In [1]: import numpy as np

In [2]: import numpy.linalg as la

In [3]: np.set_printoptions(precision=2, suppress=True, linewidth=120)

In [4]: r0 = np.array([2, 2, 1, 2, 0, 0, 2, 2, 1])

In [5]: feats = r0[np.abs(np.subtract.outer(np.arange(9), np.arange(9)))]

In [6]: feats
Out[6]: 
array([[2, 2, 1, 2, 0, 0, 2, 2, 1],
       [2, 2, 2, 1, 2, 0, 0, 2, 2],
       [1, 2, 2, 2, 1, 2, 0, 0, 2],
       [2, 1, 2, 2, 2, 1, 2, 0, 0],
       [0, 2, 1, 2, 2, 2, 1, 2, 0],
       [0, 0, 2, 1, 2, 2, 2, 1, 2],
       [2, 0, 0, 2, 1, 2, 2, 2, 1],
       [2, 2, 0, 0, 2, 1, 2, 2, 2],
       [1, 2, 2, 0, 0, 2, 1, 2, 2]])

In [7]: np.round(la.det(feats), 2)
Out[7]: np.float64(8740.0)

In [8]: np.trace(feats)
Out[8]: np.int64(18)

In [9]: feats @ feats
Out[9]: 
array([[22, 18, 14, 16, 15, 12, 17, 18, 16],
       [18, 25, 18, 16, 16, 15, 14, 20, 18],
       [14, 18, 22, 16, 16, 16, 13, 14, 17],
       [16, 16, 16, 22, 16, 16, 16, 15, 12],
       [15, 16, 16, 16, 22, 16, 16, 16, 15],
       [12, 15, 16, 16, 16, 22, 16, 16, 16],
       [17, 14, 13, 16, 16, 16, 22, 18, 14],
       [18, 20, 14, 15, 16, 16, 18, 25, 18],
       [16, 18, 17, 12, 15, 16, 14, 18, 22]])

In [10]: np.allclose(feats @ feats.T, feats.T @ feats)
Out[10]: True

In [11]: np.sort(np.abs(la.eigvals(feats)))
Out[11]: array([ 1.09,  1.57,  1.74,  2.36,  2.51,  3.09,  3.57,  3.65, 12.24])

In [12]: assert feats == feats.T
ValueError: The truth value of an array with more than one element is ambiguous. Use a.any() or a.all()


In [13]: W0 = np.loadtxt("block19.csv", delimiter=",")

In [14]: W0
Out[14]: 
array([[  4.,   0.,  -1.,  -2.,   1.,  -5.,  -1.,   2.,   2.],
       [-12.,   0.,   3.,   6.,  -3.,  15.,   3.,  -6.,  -6.],
       [  4.,   0.,  -1.,  -2.,   1.,  -5.,  -1.,   2.,   2.],
       [  8.,   0.,  -2.,  -4.,   2., -10.,  -2.,   4.,   4.],
       [  4.,   0.,  -1.,  -2.,   1.,  -5.,  -1.,   2.,   2.],
       [  8.,   0.,  -2.,  -4.,   2., -10.,  -2.,   4.,   4.],
       [  0.,   0.,   0.,   0.,   0.,   0.,   0.,   0.,   0.],
       [ 12.,   0.,  -3.,  -6.,   3., -15.,  -3.,   6.,   6.]])

In [15]: np.unique(W0.round(6), axis=0).shape
Out[15]: (5, 9)

In [16]: np.abs(np.diag(la.qr(W0)[1])) > 1e-9
Out[16]: array([ True, False, False, False, False, False, False, False])

In [17]: U, sv, vt = la.svd(W0)

In [18]: sv.round(2) + 0
Out[18]: array([40.3,  0. ,  0. ,  0. ,  0. ,  0. ,  0. ,  0. ])

In [19]: np.argmax(sv[:-1] / (sv[1:] + 1e-6)) + 1
Out[19]: np.int64(1)

In [20]: A2 = U[:, :1] @ np.diag(sv[:1]) @ vt[:1]

In [21]: np.round(la.norm(W0 - A2, 2), 2), round(sv[1], 2)
Out[21]: (np.float64(0.0), np.float64(0.0))

In [22]: A2
Out[22]: 
array([[  4.,   0.,  -1.,  -2.,   1.,  -5.,  -1.,   2.,   2.],
       [-12.,   0.,   3.,   6.,  -3.,  15.,   3.,  -6.,  -6.],
       [  4.,   0.,  -1.,  -2.,   1.,  -5.,  -1.,   2.,   2.],
       [  8.,   0.,  -2.,  -4.,   2., -10.,  -2.,   4.,   4.],
       [  4.,   0.,  -1.,  -2.,   1.,  -5.,  -1.,   2.,   2.],
       [  8.,   0.,  -2.,  -4.,   2., -10.,  -2.,   4.,   4.],
       [  0.,   0.,   0.,   0.,   0.,   0.,   0.,   0.,   0.],
       [ 12.,   0.,  -3.,  -6.,   3., -15.,  -3.,   6.,   6.]])

In [23]: la.matrix_rank(A2)
Out[23]: np.int64(1)
